In [1]: import numpy as np

In [2]: np.set_printoptions(precision=3, suppress=True, linewidth=200, sign=" ")

In [3]: rd = lambda a: np.round(a, 3) + 0

In [4]: arr = np.array([[9, 0, 0, -3],
   ...:     [-3, -3, -3, -9],
   ...:     [8, 8, 2, 2],
   ...:     [6, 8, -4, 7],
   ...:     [-1, 3, 2, 6]])

In [5]: arr
Out[5]: 
array([[ 9,  0,  0, -3],
       [-3, -3, -3, -9],
       [ 8,  8,  2,  2],
       [ 6,  8, -4,  7],
       [-1,  3,  2,  6]])

In [6]: vec = np.array([3, 1, -2, 2])

In [7]: target = arr @ vec

In [8]: rd(np.linalg.solve(arr.T @ arr, arr.T @ target))
Out[8]: array([ 3.,  1., -2.,  2.])

In [9]: rd(np.linalg.lstsq(arr, target)[0])
Out[9]: array([ 3.,  1., -2.,  2.])

In [10]: rd(np.linalg.pinv(arr) @ arr)
Out[10]: 
array([[ 1.,  0.,  0.,  0.],
       [ 0.,  1.,  0.,  0.],
       [ 0.,  0.,  1.,  0.],
       [ 0.,  0.,  0.,  1.]])

In [11]: target
Out[11]: array([ 21, -24,  32,  48,   8])

In [12]: rng = np.random.default_rng(12)

In [13]: target = target + 0.3 * rng.normal(size=5)

In [14]: rd(target)
Out[14]: array([ 20.998, -23.686,  32.222,  48.217,   8.486])

In [15]: coef, *_ = np.linalg.lstsq(arr, target)

In [16]: rd(arr.T @ (target - arr @ coef))
Out[16]: array([ 0.,  0.,  0.,  0.])

In [17]: coef.round()
Out[17]: array([ 3.,  1., -2.,  2.])

In [18]: rd(np.linalg.norm(target - arr @ coef))
Out[18]: np.float64(0.488)

In [19]: rd(coef)
Out[19]: array([ 2.97 ,  1.075, -1.997,  1.971])

In [20]: arr.shape
Out[20]: (5, 4)

In [21]: arr.sum(axis=0)
Out[21]: array([19, 16, -3,  3])

In [22]: np.unravel_index(np.abs(arr).argmax(), arr.shape)
Out[22]: (np.int64(0), np.int64(0))

In [23]: np.count_nonzero(arr)
Out[23]: np.int64(18)

In [24]: rd(np.linalg.svd(arr, compute_uv=False))
Out[24]: array([ 19.08 ,  11.586,   5.897,   3.992])

In [25]: F = np.load("out16.npy")

In [26]: F
Out[26]: 
array([[  2.583, -35.867,   6.754],
       [-28.449,  -1.855, -34.348],
       [-26.855,  -2.295, -37.034],
       [-11.493,   2.258, -15.387],
       [  2.652, -34.748,   7.797],
       [-27.893,  -2.912, -36.598],
       [-28.527,  -1.174, -36.374],
       [-14.752,   1.593, -16.213],
       [-12.973,   2.875, -15.915],
       [  2.711, -35.388,   5.204],
       [-28.642,  -1.304, -35.075],
       [-13.692,   3.337, -15.883],
       [-27.569,  -1.619, -35.448],
       [-14.923,   1.422, -14.036],
       [-28.225,  -2.753, -35.492],
       [-14.826,   2.495, -16.069],
       [  2.639, -33.736,   6.114],
       [-27.636,  -3.282, -36.547],
       [-13.661,   1.82 , -15.274],
       [  3.519, -35.029,   7.129],
       [-27.616,  -1.894, -37.025],
       [  2.239, -35.089,   6.32 ],
       [-14.488,   0.348, -17.11 ],
       [-14.354,   1.556, -17.197],
       [-28.432,  -2.862, -36.7  ],
       [-28.109,  -1.801, -35.412],
       [-27.627,  -1.807, -36.506],
       [-14.077,  -0.345, -17.227],
       [-28.265,  -1.758, -37.531],
       [-28.332,  -1.92 , -36.542],
       [  3.012, -36.457,   6.363]])

In [27]: Y = arr + rng.integers(-2, 3, (5, 2)) @ rng.integers(-2, 3, (2, 4))

In [28]: Y
Out[28]: 
array([[  9,   2,  -1,  -2],
       [ -1,  -9,  -2, -10],
       [  9,  10,   0,   4],
       [  4,   8,  -2,   5],
       [ -2,   1,   4,   4]])

In [29]: rd(np.linalg.svd(Y - arr, compute_uv=False))
Out[29]: array([ 7.926,  4.814,  0.   ,  0.   ])

In [30]: np.linalg.matrix_rank(Y - arr, tol=1e-8)
Out[30]: np.int64(2)

In [31]: E = np.array([[-2, 1, -2, 0, 2],
    ...:     [0, 2, -1, -2, 1],
    ...:     [0, -2, 2, 2, -2],
    ...:     [1, 0, -1, -2, 1]])

In [32]: E
Out[32]: 
array([[-2,  1, -2,  0,  2],
       [ 0,  2, -1, -2,  1],
       [ 0, -2,  2,  2, -2],
       [ 1,  0, -1, -2,  1]])

In [33]: r0 = np.array([1, 0])

In [34]: np.array([np.convolve(row, r0, "same") for row in E])
Out[34]: 
array([[-2,  1, -2,  0,  2],
       [ 0,  2, -1, -2,  1],
       [ 0, -2,  2,  2, -2],
       [ 1,  0, -1, -2,  1]])

In [35]: np.correlate(E[3], E[1], "full")
Out[35]: array([ 1, -2, -2,  2,  6, -2, -5,  2,  0])

In [36]: Y = np.array([[2, 0], [0, 0]])

In [37]: W2 = np.kron(Y, E)

In [38]: rd(np.linalg.norm(W2, 2)), rd(np.linalg.norm(Y, 2) * np.linalg.norm(E, 2))
Out[38]: (np.float64(11.932), np.float64(11.932))

In [39]: Y = E + rng.integers(-2, 3, (4, 3)) @ rng.integers(-2, 3, (3, 5))

In [40]: Y
Out[40]: 
array([[-5, -2, -2, -3,  4],
       [ 4,  6,  3, -4, -3],
       [ 3,  1,  8,  1, -4],
       [-4, -5,  0, -6,  5]])

In [41]: np.abs(Y - E).sum(axis=1)
Out[41]: array([ 11,  18,  15,  19])

In [42]: np.linalg.matrix_rank(Y - E, tol=1e-8)
Out[42]: np.int64(3)

In [43]: ang = np.radians(60)

In [44]: r_ = np.eye(5)

In [45]: r_[0, 0] = r_[3, 3] = np.cos(ang)

In [46]: r_[0, 3], r_[3, 0] = -np.sin(ang), np.sin(ang)

In [47]: rd(r_)
Out[47]: 
array([[ 0.5  ,  0.   ,  0.   , -0.866,  0.   ],
       [ 0.   ,  1.   ,  0.   ,  0.   ,  0.   ],
       [ 0.   ,  0.   ,  1.   ,  0.   ,  0.   ],
       [ 0.866,  0.   ,  0.   ,  0.5  ,  0.   ],
       [ 0.   ,  0.   ,  0.   ,  0.   ,  1.   ]])

In [48]: Y = E @ r_.T

In [49]: np.allclose(np.linalg.norm(E, axis=1), np.linalg.norm(Y, axis=1))
Out[49]: True

In [50]: rd(np.linalg.det(r_)), np.trace(r_)
Out[50]: (np.float64(1.0), np.float64(4.0))

In [51]: np.allclose(E @ E.T, Y @ Y.T)
Out[51]: True

In [52]: feats = np.arange(16).reshape(4, 4) + -2

In [53]: feats
Out[53]: 
array([[-2, -1,  0,  1],
       [ 2,  3,  4,  5],
       [ 6,  7,  8,  9],
       [10, 11, 12, 13]])

In [54]: # null space of dimension 2

In [55]: np.linalg.matrix_power(feats, 3)
Out[55]: 
array([[  104,   140,   176,   212],
       [ 1832,  2220,  2608,  2996],
       [ 3560,  4300,  5040,  5780],
       [ 5288,  6380,  7472,  8564]])

In [56]: rd(np.abs(np.linalg.eigvals(feats)).max())
Out[56]: np.float64(25.177)

In [57]: (feats + feats.T) / 2
Out[57]: 
array([[-2. ,  0.5,  3. ,  5.5],
       [ 0.5,  3. ,  5.5,  8. ],
       [ 3. ,  5.5,  8. , 10.5],
       [ 5.5,  8. , 10.5, 13. ]])

In [58]: rd(np.linalg.det(feats))
Out[58]: np.float64(0.0)

In [59]: (feats - feats.T) / 2
Out[59]: 
array([[ 0. , -1.5, -3. , -4.5],
       [ 1.5,  0. , -1.5, -3. ],
       [ 3. ,  1.5,  0. , -1.5],
       [ 4.5,  3. ,  1.5,  0. ]])

In [60]: X = np.loadtxt("x.csv", delimiter=",")

In [61]: X
Out[61]: 
array([[ 5.025,  3.008, -0.001,  4.03 ],
       [ 5.016,  2.982,  0.005,  3.994],
       [ 5.01 ,  3.016, -0.001,  3.982],
       [ 5.017,  2.972,  0.012,  4.025],
       [ 4.997,  2.989,  0.003,  4.052],
       [ 5.012,  2.989,  0.007,  3.988],
       [ 4.997,  2.994, -0.022,  3.986],
       [ 4.98 ,  3.007, -0.039,  3.956],
       [ 5.03 ,  3.012, -0.012,  3.997],
       [ 0.001,  3.01 ,  5.029, -0.018],
       [ 0.028,  2.997,  5.007, -0.005],
       [-0.009,  2.957,  5.009,  0.011],
       [-0.003,  3.026,  4.987,  0.017],
       [-0.001,  3.007,  4.97 ,  0.016],
       [-0.001,  2.983,  4.999, -0.009],
       [ 0.   ,  2.961,  4.998,  0.021],
       [ 0.028,  2.999,  4.998,  0.023],
       [-0.029,  2.993,  4.997, -0.009]])

In [62]: proj = X @ np.linalg.solve(X.T @ X, X.T)

In [63]: rd(np.linalg.eigvalsh(proj))
Out[63]: array([ 0.,  0.,  0.,  0.,  0.,  0.,  0.,  0.,  0.,  0.,  0.,  0.,  0.,  0.,  1.,  1.,  1.,  1.])

In [64]: gram = np.cov(F, rowvar=False)

In [65]: rd(np.corrcoef(F[:, 0], F[:, 1])[0, 1])
Out[65]: np.float64(-0.796)

In [66]: rd(F.std(axis=0))
Out[66]: array([ 12.094,  14.623,  16.824])

In [67]: rd(np.polyfit(F[:, 0], F[:, 1], 1))
Out[67]: array([ -0.963, -24.236])

In [68]: rd(np.corrcoef(F.T))
Out[68]: 
array([[ 1.   , -0.796,  0.997],
       [-0.796,  1.   , -0.786],
       [ 0.997, -0.786,  1.   ]])

In [69]: np.argsort(-F.std(axis=0).round(6), kind="stable")
Out[69]: array([ 2,  1,  0])

In [70]: Xc = (X - X.mean(axis=0)) / X.std(axis=0)

In [71]: rd(Xc.std(axis=0))
Out[71]: array([ 1.,  1.,  1.,  1.])

In [72]: coef = np.linalg.lstsq(np.delete(Xc, 2, axis=1), Xc[:, 2])[0]

In [73]: rd(1 - np.var(Xc[:, 2] - np.delete(Xc, 2, axis=1) @ coef))
Out[73]: np.float64(1.0)

In [74]: Y = np.c_[X[:, :1] @ np.array([[0]]), np.array([2, 1, 1, 3, 1, 0, 0, 2, 3, 3, 2, 1, 2, 2, 2, 2, 3, 0])]

In [75]: Y
Out[75]: 
array([[ 0.,  2.],
       [ 0.,  1.],
       [ 0.,  1.],
       [ 0.,  3.],
       [ 0.,  1.],
       [ 0.,  0.],
       [ 0.,  0.],
       [ 0.,  2.],
       [ 0.,  3.],
       [ 0.,  3.],
       [ 0.,  2.],
       [ 0.,  1.],
       [ 0.,  2.],
       [ 0.,  2.],
       [ 0.,  2.],
       [ 0.,  2.],
       [ 0.,  3.],
       [ 0.,  0.]])

In [76]: rd(np.linalg.norm(np.linalg.qr(X)[0].T @ Y, axis=0) ** 2 / ((Y ** 2).sum(axis=0) + 1e-12))
Out[76]: array([ 0.   ,  0.756])

In [77]: np.linalg.matrix_rank(np.c_[X, Y])
Out[77]: np.int64(5)

In [78]: J = np.load("layer13.npy")

In [79]: J
Out[79]: 
array([[ 0,  0, -1,  0],
       [ 0,  0, -2,  2],
       [ 1,  2,  0,  0],
       [ 0, -2,  0,  0]])

In [80]: r0, r1 = J[3], J[1]

In [81]: r0 @ r0
Out[81]: np.int64(4)

In [82]: r0 @ r1
Out[82]: np.int64(0)

In [83]: pr = (r0 @ r1) / (r0 @ r0) * r0

In [84]: (r1 - pr) @ r0
Out[84]: np.float64(0.0)

In [85]: rd(np.linalg.norm(r0 + r1) ** 2 + np.linalg.norm(r0 - r1) ** 2)
Out[85]: np.float64(24.0)

In [86]: np.linalg.matrix_rank(np.outer(r0, r1))
Out[86]: np.int64(1)

In [87]: pr
Out[87]: array([ 0., -0.,  0.,  0.])

In [88]: vec = np.array([0, 2, 2, 3])

In [89]: target = J @ vec

In [90]: target
Out[90]: array([-2,  2,  4, -4])

In [91]: rd(np.linalg.solve(J, target + J[:, 1]))
Out[91]: array([ 0.,  3.,  2.,  3.])

In [92]: rd(np.linalg.solve(J, target))
Out[92]: array([ 0.,  2.,  2.,  3.])

In [93]: rd(np.linalg.solve(J.T, J[3]))
Out[93]: array([ 0.,  0.,  0.,  1.])

In [94]: K = np.load("sample13.npy")

In [95]: rd(K)
Out[95]: 
array([[-4.544,  4.196,  0.01 ,  1.375,  3.082],
       [ 4.196, -1.813,  0.979, -0.825,  2.914],
       [ 0.01 ,  0.979,  1.644, -4.779, -3.275],
       [ 1.375, -0.825, -4.779,  2.201, -3.529],
       [ 3.082,  2.914, -3.275, -3.529, -1.488]])

In [96]: rk = np.linalg.matrix_rank(K)

In [97]: rk
Out[97]: np.int64(4)

In [98]: null = np.linalg.svd(K)[2][rk:].T

In [99]: [int(np.linalg.matrix_rank(K[:, :j + 1])) for j in range(5)]
Out[99]: [1, 2, 3, 4, 4]

In [100]: rd(null[:, 0] / null[np.abs(null[:, 0]).round(6).argmax(), 0])
Out[100]: array([ 0.807,  1.   ,  0.919,  0.925, -0.587])

In [101]: np.linalg.matrix_rank(K.T @ K), np.linalg.matrix_rank(K @ K.T)
Out[101]: (np.int64(4), np.int64(4))

In [102]: np.allclose(K @ null, 0)
Out[102]: True

In [103]: idx = rng.permutation(5)

In [104]: idx
Out[104]: array([ 3,  2,  0,  4,  1])

In [105]: Y = K[idx][:, idx]

In [106]: np.trace(Y)
Out[106]: np.float64(-4.0)

In [107]: rd(np.diag(Y))
Out[107]: array([ 2.201,  1.644, -4.544, -1.488, -1.813])

In [108]: rd(Y)
Out[108]: 
array([[ 2.201, -4.779,  1.375, -3.529, -0.825],
       [-4.779,  1.644,  0.01 , -3.275,  0.979],
       [ 1.375,  0.01 , -4.544,  3.082,  4.196],
       [-3.529, -3.275,  3.082, -1.488,  2.914],
       [-0.825,  0.979,  4.196,  2.914, -1.813]])

In [109]: rd(np.sort(np.abs(np.linalg.eigvals(Y))))
Out[109]: array([ 0.,  5.,  7.,  7.,  9.])

In [110]: Y = E[0, 0] * E[1:] - np.outer(E[1:, 0], E[0])

In [111]: Y
Out[111]: 
array([[ 0, -4,  2,  4, -2],
       [ 0,  4, -4, -4,  4],
       [ 0, -1,  4,  4, -4]])

In [112]: E[:, 0] / E[0, 0]
Out[112]: array([ 1. , -0. , -0. , -0.5])

In [113]: ev, V = np.linalg.eigh(K)

In [114]: (ev > 1e-8).sum(), (ev < -1e-8).sum()
Out[114]: (np.int64(2), np.int64(2))

In [115]: rd(np.kron(np.eye(2, dtype=int), K))
Out[115]: 
array([[-4.544,  4.196,  0.01 ,  1.375,  3.082,  0.   ,  0.   ,  0.   ,  0.   ,  0.   ],
       [ 4.196, -1.813,  0.979, -0.825,  2.914,  0.   ,  0.   ,  0.   ,  0.   ,  0.   ],
       [ 0.01 ,  0.979,  1.644, -4.779, -3.275,  0.   ,  0.   ,  0.   ,  0.   ,  0.   ],
       [ 1.375, -0.825, -4.779,  2.201, -3.529,  0.   ,  0.   ,  0.   ,  0.   ,  0.   ],
       [ 3.082,  2.914, -3.275, -3.529, -1.488,  0.   ,  0.   ,  0.   ,  0.   ,  0.   ],
       [ 0.   ,  0.   ,  0.   ,  0.   ,  0.   , -4.544,  4.196,  0.01 ,  1.375,  3.082],
       [ 0.   ,  0.   ,  0.   ,  0.   ,  0.   ,  4.196, -1.813,  0.979, -0.825,  2.914],
       [ 0.   ,  0.   ,  0.   ,  0.   ,  0.   ,  0.01 ,  0.979,  1.644, -4.779, -3.275],
       [ 0.   ,  0.   ,  0.   ,  0.   ,  0.   ,  1.375, -0.825, -4.779,  2.201, -3.529],
       [ 0.   ,  0.   ,  0.   ,  0.   ,  0.   ,  3.082,  2.914, -3.275, -3.529, -1.488]])

In [116]: rd(np.einsum("ij,ji->", K, K))
Out[116]: np.float64(204.0)

In [117]: rd(np.linalg.det(2 * K)), rd(np.linalg.det(K))
Out[117]: (np.float64(0.0), np.float64(0.0))

In [118]: rd(np.linalg.eigvals(K).sum().real)
Out[118]: np.float64(-4.0)

In [119]: rd(np.linalg.det(K[::-1]))
Out[119]: np.float64(0.0)
